$ python3 -q
>>> import numpy as np
>>> from numpy import linalg as LA
>>> np.set_printoptions(precision=2, suppress=True, linewidth=140, legacy="1.25")
>>> K = np.loadtxt("m.csv", delimiter=",")
>>> print(K)
[[1.05 3.   0.   2.   2.   2.   2.   0.   1.   2.  ]
 [3.   1.05 0.   1.   2.   1.   3.   3.   3.   0.  ]
 [0.   1.   2.05 1.   2.   1.   3.   3.   0.   0.  ]
 [1.   0.   3.   3.05 0.   1.   3.   2.   3.   2.  ]
 [2.   0.   3.   0.   2.05 1.   2.   2.   0.   3.  ]
 [3.   0.   0.   2.   0.   0.05 1.   1.   0.   2.  ]
 [0.   2.   3.   0.   0.   1.   3.05 3.   1.   3.  ]
 [0.   0.   0.   0.   0.   0.   1.   2.05 3.   2.  ]
 [0.   0.   3.   2.   2.   0.   0.   2.   0.05 1.  ]
 [1.   3.   0.   2.   2.   2.   2.   0.   1.   2.05]]
>>> print((K + K.T) / 2)
[[1.05 3.   0.   1.5  2.   2.5  1.   0.   0.5  1.5 ]
 [3.   1.05 0.5  0.5  1.   0.5  2.5  1.5  1.5  1.5 ]
 [0.   0.5  2.05 2.   2.5  0.5  3.   1.5  1.5  0.  ]
 [1.5  0.5  2.   3.05 0.   1.5  1.5  1.   2.5  2.  ]
 [2.   1.   2.5  0.   2.05 0.5  1.   1.   1.   2.5 ]
 [2.5  0.5  0.5  1.5  0.5  0.05 1.   0.5  0.   2.  ]
 [1.   2.5  3.   1.5  1.   1.   3.05 2.   0.5  2.5 ]
 [0.   1.5  1.5  1.   1.   0.5  2.   2.05 2.5  1.  ]
 [0.5  1.5  1.5  2.5  1.   0.   0.5  2.5  0.05 1.  ]
 [1.5  1.5  0.   2.   2.5  2.   2.5  1.   1.   2.05]]
>>> print(np.sort(np.abs(LA.eigvals(K))))
[ 0.05  0.22  2.06  2.64  2.64  2.76  2.76  3.28  3.28 13.56]
>>> print(round(float(np.abs(LA.eigvals(K)).max()), 2))
13.56
>>> print(np.allclose(K, K.T))
False
>>> print(round(LA.norm(K, 2) / LA.norm(K), 2))
0.81
>>> print([round(float(x), 2) for x in LA.svd(K, compute_uv=False)[:3]])
[14.48, 5.79, 4.76]
>>> rng = np.random.default_rng(96)
>>> lab = rng.permutation(10)
>>> print(lab)
[1 3 9 8 6 7 5 2 4 0]
>>> A2 = K[lab][:, lab]
>>> print(A2)
[[1.05 1.   0.   3.   3.   3.   1.   0.   2.   3.  ]
 [0.   3.05 2.   3.   3.   2.   1.   3.   0.   1.  ]
 [3.   2.   2.05 1.   2.   0.   2.   0.   2.   1.  ]
 [0.   2.   1.   0.05 0.   2.   0.   3.   2.   0.  ]
 [2.   0.   3.   1.   3.05 3.   1.   3.   0.   0.  ]
 [0.   0.   2.   3.   1.   2.05 0.   0.   0.   0.  ]
 [0.   2.   2.   0.   1.   1.   0.05 0.   0.   3.  ]
 [1.   1.   0.   0.   3.   3.   1.   2.05 2.   0.  ]
 [0.   0.   3.   0.   2.   2.   1.   3.   2.05 2.  ]
 [3.   2.   2.   1.   2.   0.   2.   0.   2.   1.05]]
>>> print(np.diag(A2))
[1.05 3.05 2.05 0.05 3.05 2.05 0.05 2.05 2.05 1.05]
>>> print(round(LA.norm(A2, "nuc"), 2))
41.23
>>> print(LA.norm(A2, axis=1).argmax())
1
>>> print(round(LA.norm(A2[9], 1), 2), round(LA.norm(A2[9], np.inf), 2))
15.05 3.0
>>> print(round(float(LA.norm(A2, 2)), 2))
14.48
>>> print(LA.norm(A2, axis=1))
[6.57 6.8  5.59 4.69 6.5  4.27 4.36 5.4  5.93 5.58]
>>> U, sigma, VT = LA.svd(K)
>>> print(sigma.round(2) + 0)
[14.48  5.79  4.76  3.98  3.94  3.37  2.34  1.65  0.91  0.  ]
>>> print(np.argmax(sigma[:-1] / (sigma[1:] + 1e-6)) + 1)
9
>>> A2 = U[:, :9] @ np.diag(sigma[:9]) @ VT[:9]
>>> print(np.round(LA.norm(K - A2) / LA.norm(K), 2))
0.0
>>> print(LA.matrix_rank(A2))
9
>>> A = np.load("arr.npy")
>>> print(A)
[[ 83   0  84   0   0  13]
 [ 50   0  19   0   0   3]
 [ 78   0   0   0  37   0]
 [  0  30  42  32   0  52]
 [ 25  79   0   0   0  81]
 [  0   0 156 116   9   0]
 [  0  39  60  50   0  76]
 [  0   0 136 104   0   0]
 [ 35  27   8   0   0  60]
 [ 54  28   0   0   0  33]
 [  0  39   3  32   0  25]
 [  0  38  60  60   0  66]
 [ 91   0   0   0  11   0]
 [  0  35   0   0   0  30]
 [ 27   0   0   0  45   0]
 [ 80   0  61   0   0  14]
 [ 32   0   0   0  57   0]
 [  0  18   0  14  27   0]
 [  0  63   0   0  29  10]
 [  0   6  71  68   0   9]
 [  0  60  18   0   0 115]
 [  0   0  91  57   5   0]
 [ 49   0   6   0  43   0]
 [ 41   0 114  39   0   0]
 [  0  68   0   0  21  20]
 [  9   9  38   2   0  30]
 [  0  53   0  18   0  57]
 [ 48   0  77   9   0   2]
 [  0   0  95  64   7   0]
 [ 57   0   0   0  53   0]
 [  0  49   0   0  11  18]
 [  0  43  36  28   0  74]
 [ 77   0  70   0   0  31]
 [  0   0  51  57  55   0]
 [ 17   8  50   3   0  41]
 [ 12   3  37   2   0  17]
 [ 20  11   0   0   5   0]]
>>> gram = np.cov(A, rowvar=False)
>>> print(np.argsort(-A.std(axis=0).round(6), kind="stable"))
[2 3 0 5 1 4]
>>> print(np.argwhere(np.triu(np.abs(np.corrcoef(A.T)) > 0.8, 1)))
[]
>>> t = np.sort(rng.uniform(-2, 2, 15))
>>> J = np.c_[t, t ** 2, t ** 3] @ np.array([[2, 1, 1, 0, 2], [2, 0, 1, 2, 1], [1, 0, 1, 2, 1]])
>>> print(J)
[[-3.73 -1.95 -5.59 -7.27 -7.54]
 [-3.19 -1.85 -4.76 -5.82 -6.61]
 [-1.75 -1.45 -2.41 -1.91 -3.86]
 [-1.56 -1.37 -2.08 -1.4  -3.45]
 [-1.35 -1.26 -1.68 -0.83 -2.94]
 [-1.07 -1.07 -1.15 -0.16 -2.22]
 [-0.47 -0.32 -0.25  0.14 -0.58]
 [-0.31 -0.19 -0.16  0.06 -0.35]
 [-0.26 -0.15 -0.13  0.04 -0.28]
 [ 0.59  0.23  0.3   0.13  0.53]
 [ 1.2   0.4   0.63  0.46  1.04]
 [ 2.4   0.65  1.33  1.37  1.98]
 [ 7.69  1.26  4.85  7.17  6.11]
 [13.01  1.64  8.69 14.12 10.33]
 [15.04  1.75 10.22 16.93 11.97]]
>>> # rank 3
>>> U, sigma, VT = LA.svd(J)
>>> evecs = VT[:(sigma > 1e-8).sum()]
>>> vec = J[4] + 5 * J[8] + rng.integers(2) * np.eye(5)[2]
>>> print(vec)
[-2.64 -2.01 -1.33 -0.64 -4.34]
>>> print(np.round(evecs.T @ evecs, 2) + 0)
[[ 1.    0.    0.    0.    0.  ]
 [ 0.    0.22  0.11 -0.22  0.33]
 [ 0.    0.11  0.22  0.22  0.33]
 [ 0.   -0.22  0.22  0.89  0.  ]
 [ 0.    0.33  0.33  0.    0.67]]
>>> print(np.diag(evecs.T @ evecs))
[1.   0.22 0.22 0.89 0.67]
>>> print(np.allclose(evecs.T @ evecs @ vec, vec))
False
>>> U, sigma, VT = LA.svd(J)
>>> print(np.argmax(sigma[:-1] / (sigma[1:] + 1e-6)) + 1)
3
>>> A2 = U[:, :3] @ np.diag(sigma[:3]) @ VT[:3]
>>> print(LA.matrix_rank(J, rtol=0.05))
3
>>> print(round(LA.norm(J - A2, 2), 2), round(sigma[3], 2))
0.0 0.0
>>> Z = J[[9, 12]].astype(float)
>>> for _ in range(3):
...     lab = LA.norm(J[:, None] - Z, axis=-1).argmin(axis=1)
...     Z = np.array([J[lab == j].mean(axis=0) for j in range(2)])
... 
>>> print(lab)
[0 0 0 0 0 0 0 0 0 0 0 0 1 1 1]
>>> print(np.abs(Z[1] - Z[0]).argmax())
3
>>> print(Z[1] - Z[0])
[12.71  2.24  9.25 14.   11.49]
>>> print(Z)
[[-0.79 -0.69 -1.33 -1.27 -2.02]
 [11.91  1.55  7.92 12.74  9.47]]
>>> print(np.bincount(lab))
[12  3]
>>> M = np.array([[0, 2, 1, 2, 1, 1, 3, 0, 1, 3],
...     [0, 1, 3, 0, 3, 2, 1, 2, 1, 3],
...     [2, 2, 0, 1, 1, 1, 3, 3, 0, 1],
...     [2, 0, 0, 3, 0, 3, 2, 0, 1, 0],
...     [0, 3, 3, 1, 0, 1, 3, 3, 1, 1],
...     [1, 0, 0, 1, 1, 1, 1, 2, 0, 0],
...     [3, 2, 3, 3, 2, 0, 3, 0, 2, 0]])
>>> M[-1] = M[0] + 5 * M[1]
>>> print(M)
[[ 0  2  1  2  1  1  3  0  1  3]
 [ 0  1  3  0  3  2  1  2  1  3]
 [ 2  2  0  1  1  1  3  3  0  1]
 [ 2  0  0  3  0  3  2  0  1  0]
 [ 0  3  3  1  0  1  3  3  1  1]
 [ 1  0  0  1  1  1  1  2  0  0]
 [ 0  7 16  2 16 11  8 10  6 18]]
>>> # row 6 dominates
>>> print(round(float(LA.norm(M[4], 1)), 2), round(float(LA.norm(M[4], np.inf)), 2))
16.0 3.0
>>> print(M[4] @ M[5])
11
>>> print(round(float(LA.norm(M, "nuc")), 2))
53.46
>>> print(round(float(LA.norm(M, 1)), 2), round(LA.norm(M, np.inf), 2))
26.0 94.0
>>> print(round(float(LA.norm(M[4] - M[5])), 2))
5.2
>>> print(round(LA.norm(M, 2), 2))
36.11
>>> W = np.array([[1, 3, 0, 1, 2, 3],
...     [1, 1, 2, 2, 0, 1],
...     [0, 2, 0, 1, 0, 3],
...     [1, 1, 0, 1, 1, 2],
...     [2, 1, 1, 3, 2, 1],
...     [2, 1, 3, 3, 0, 3],
...     [1, 0, 2, 2, 3, 2],
...     [3, 3, 2, 2, 0, 0],
...     [0, 3, 1, 1, 2, 1],
...     [0, 3, 3, 2, 2, 3]])
>>> c = np.array([0, 1, 1, 3, -2, -2])
>>> hid = np.maximum(M @ W + c, 0)
>>> print((hid > 0).mean(axis=0))
[1. 1. 1. 1. 1. 1.]
>>> print(LA.matrix_rank(hid))
6
>>> Z = np.array([[8, 1, 0], [2, 3, 0], [2, 4, 2], [9, 6, 1], [7, 5, 4], [9, 4, 4]])
>>> print((hid @ Z).round(6).argmax(axis=1))
[0 0 0 0 0 0 0]
>>> vec = np.array([2, 0, 1, 2, 0, 1, 1, 0, 1, 2])
>>> print((M @ vec).argmax())
6
>>> print(M @ np.eye(10)[3])
[2. 0. 1. 3. 1. 1. 2.]
>>> print(np.einsum("ij,j->i", M, vec))
[16 13 12 16 12  6 81]
>>> print(M @ np.ones(10))
[14. 16. 14. 11. 16.  7. 94.]
>>> print(M * vec)
[[ 0  0  1  4  0  1  3  0  1  6]
 [ 0  0  3  0  0  2  1  0  1  6]
 [ 4  0  0  2  0  1  3  0  0  2]
 [ 4  0  0  6  0  3  2  0  1  0]
 [ 0  0  3  2  0  1  3  0  1  2]
 [ 2  0  0  2  0  1  1  0  0  0]
 [ 0  0 16  4  0 11  8  0  6 36]]
>>> print(LA.norm(M @ vec) <= LA.norm(M, 2) * LA.norm(vec) + 1e-9)
True
>>> print(M @ vec)
[16 13 12 16 12  6 81]
>>> print((M * vec).sum(axis=1))
[16 13 12 16 12  6 81]
>>> print(M @ (2 * vec))
[ 32  26  24  32  24  12 162]
>>> print([round(float(x), 2) for x in LA.svd(M, compute_uv=False)[:3]])
[36.11, 6.71, 4.14]
>>> print(np.argsort(-LA.norm(M, axis=0).round(6), kind="stable")[:3])
[9 2 4]
>>> print(LA.cond(M) > 100)
True
>>> U, sigma, VT = LA.svd(M)
>>> evecs = VT[:(sigma > 1e-8).sum()]
>>> vec = M[3] + 4 * M[5] + rng.integers(2) * np.eye(10)[8]
>>> print(vec)
[6. 0. 0. 7. 4. 7. 6. 8. 2. 0.]
>>> print(round(float(LA.norm(vec - evecs.T @ evecs @ vec)), 2))
0.93
>>> print(np.allclose(evecs.T @ evecs @ vec, vec))
False
>>> data = np.diag(np.array([-1, 1, 2, 1, 2, 1])) + 3 * np.eye(6, k=1) + 3 * np.eye(6, k=-1)
>>> print(data)
[[-1.  3.  0.  0.  0.  0.]
 [ 3.  1.  3.  0.  0.  0.]
 [ 0.  3.  2.  3.  0.  0.]
 [ 0.  0.  3.  1.  3.  0.]
 [ 0.  0.  0.  3.  2.  3.]
 [ 0.  0.  0.  0.  3.  1.]]
>>> print(np.sort(np.abs(LA.eigvals(data))))
[0.54 2.   2.93 4.28 4.92 6.83]
>>> print(LA.matrix_power(data, 4))
[[181.  81. 288.  81.  81.   0.]
 [ 81. 523. 450. 423. 162.  81.]
 [288. 450. 808. 531. 477. 162.]
 [ 81. 423. 531. 685. 531. 342.]
 [ 81. 162. 477. 531. 727. 369.]
 [  0.  81. 162. 342. 369. 262.]]
>>> print(round(np.abs(LA.eigvals(data)).max(), 2))
6.83
>>> print((data + data.T) / 2)
[[-1.  3.  0.  0.  0.  0.]
 [ 3.  1.  3.  0.  0.  0.]
 [ 0.  3.  2.  3.  0.  0.]
 [ 0.  0.  3.  1.  3.  0.]
 [ 0.  0.  0.  3.  2.  3.]
 [ 0.  0.  0.  0.  3.  1.]]
>>> print(np.trace(data))
6.0
>>> t = np.radians(120)
>>> r_ = np.eye(6)
>>> r_[3, 3] = r_[5, 5] = np.cos(t)
>>> r_[3, 5], r_[5, 3] = -np.sin(t), np.sin(t)
>>> print(r_)
[[ 1.    0.    0.    0.    0.    0.  ]
 [ 0.    1.    0.    0.    0.    0.  ]
 [ 0.    0.    1.    0.    0.    0.  ]
 [ 0.    0.    0.   -0.5   0.   -0.87]
 [ 0.    0.    0.    0.    1.    0.  ]
 [ 0.    0.    0.    0.87  0.   -0.5 ]]
>>> A2 = data @ r_.T
>>> print(np.allclose(LA.norm(data, axis=1), LA.norm(A2, axis=1)))
True
>>> print(round(float(LA.det(r_)), 2), np.trace(r_))
1.0 3.0
>>> print(np.allclose(data @ data.T, A2 @ A2.T))
True
>>> print(LA.svd(data, compute_uv=False), LA.svd(A2, compute_uv=False))
[6.83 4.92 4.28 2.93 2.   0.54] [6.83 4.92 4.28 2.93 2.   0.54]
>>> feats = np.loadtxt("dump.csv", delimiter=",")
>>> print(feats.round(2) + 0)
[[ 0.81 -0.22 -0.12  0.05 -0.05  0.05 -0.22  0.32 -0.26  0.02 -0.22]
 [-0.22  0.74 -0.14  0.06 -0.06  0.06 -0.26  0.38 -0.3   0.02 -0.26]
 [-0.12 -0.14  0.92  0.03 -0.03  0.03 -0.14  0.21 -0.16  0.01 -0.14]
 [ 0.05  0.06  0.03  0.99  0.01 -0.01  0.06 -0.09  0.07  0.    0.06]
 [-0.05 -0.06 -0.03  0.01  0.99  0.01 -0.06  0.09 -0.07  0.   -0.06]
 [ 0.05  0.06  0.03 -0.01  0.01  0.99  0.06 -0.09  0.07  0.    0.06]
 [-0.22 -0.26 -0.14  0.06 -0.06  0.06  0.74  0.38 -0.3   0.02 -0.26]
 [ 0.32  0.38  0.21 -0.09  0.09 -0.09  0.38  0.44  0.44 -0.03  0.38]
 [-0.26 -0.3  -0.16  0.07 -0.07  0.07 -0.3   0.44  0.65  0.02 -0.3 ]
 [ 0.02  0.02  0.01  0.    0.    0.    0.02 -0.03  0.02  1.    0.02]
 [-0.22 -0.26 -0.14  0.06 -0.06  0.06 -0.26  0.38 -0.3   0.02  0.74]]
>>> # symmetric
>>> vec = np.array([7, 9, 6, 4, 5, 7, 8, 9, 5, 2, 3])
>>> target = feats @ vec
>>> print(target)
[ 2.52  3.7   3.15  5.22  3.78  8.22  2.7  16.74 -1.11  2.41 -2.3 ]
>>> print(LA.solve(feats, 4 * target))
[28. 36. 24. 16. 20. 28. 32. 36. 20.  8. 12.]
>>> print(np.round(LA.solve(feats.T, feats[6]), 2) + 0)
[0. 0. 0. 0. 0. 0. 1. 0. 0. 0. 0.]
>>> print(LA.solve(feats, target))
[7. 9. 6. 4. 5. 7. 8. 9. 5. 2. 3.]
